>>> import numpy as np
>>> import numpy.linalg as la
>>> np.set_printoptions(precision=2, suppress=True, linewidth=100)
>>> tidy = lambda a: np.round(a, 2) + 0
>>> A = np.load("dump.npy")
>>> A
array([[-2, -1,  0,  1],
       [ 2,  3,  4,  5],
       [ 6,  7,  8,  9],
       [10, 11, 12, 13],
       [14, 15, 16, 17],
       [18, 19, 20, 21],
       [22, 23, 24, 25]])
>>> la.lstsq(A[:-1].T, A[-1])[2]
np.int32(2)
>>> np.abs(np.diag(la.qr(A)[1])) > 1e-9
array([ True,  True, False, False])
>>> ang = np.radians(90)
>>> r_ = np.eye(4)
>>> r_[2, 2] = r_[0, 0] = np.cos(ang)
>>> r_[2, 0], r_[0, 2] = -np.sin(ang), np.sin(ang)
>>> tidy(r_)
array([[ 0.,  0.,  1.,  0.],
       [ 0.,  1.,  0.,  0.],
       [-1.,  0.,  0.,  0.],
       [ 0.,  0.,  0.,  1.]])
>>> M2 = A @ r_.T
>>> np.allclose(A @ A.T, M2 @ M2.T)
True
>>> np.allclose(la.norm(A, axis=1), la.norm(M2, axis=1))
True
>>> tidy(la.svd(A, compute_uv=False)), tidy(la.svd(M2, compute_uv=False))
(array([74.29,  3.37,  0.  ,  0.  ]), array([74.29,  3.37,  0.  ,  0.  ]))
>>> Uu, sv, vt = la.svd(A)
>>> evecs = vt[:(sv > 1e-8).sum()]
>>> rng = np.random.default_rng(900)
>>> vec = A[5] + 5 * A[6] + rng.integers(2) * np.eye(4)[3]
>>> vec
array([128., 134., 140., 147.])
>>> np.allclose(evecs.T @ evecs @ vec, vec)
False
>>> w1 = np.array([[0, 1, 3, -3, 1, 3],
...     [-2, 1, 3, -2, 2, -3],
...     [-3, -1, 3, 2, 0, 0],
...     [-1, -3, -3, 1, -1, 0]])
>>> b = np.array([2, 2, 0, 2, 2, 1])
>>> hid = np.maximum(A @ w1 + b, 0)
>>> tidy((hid > 0).mean(axis=0))
array([0.14, 0.  , 0.86, 0.29, 0.86, 0.  ])
>>> (hid > 0).astype(int)
array([[1, 0, 0, 1, 0, 0],
       [0, 0, 1, 1, 1, 0],
       [0, 0, 1, 0, 1, 0],
       [0, 0, 1, 0, 1, 0],
       [0, 0, 1, 0, 1, 0],
       [0, 0, 1, 0, 1, 0],
       [0, 0, 1, 0, 1, 0]])
>>> la.matrix_rank(hid)
np.int64(4)
>>> C = np.array([[0, 2], [1, 2], [1, 1], [0, 2], [1, 2], [2, 1]])
>>> hid @ C
array([[  0,  28],
       [ 17,  28],
       [ 49,  62],
       [ 81, 102],
       [113, 142],
       [145, 182],
       [177, 222]])
>>> (hid @ C).round(6).argmax(axis=1)
array([1, 1, 1, 1, 1, 1, 1])
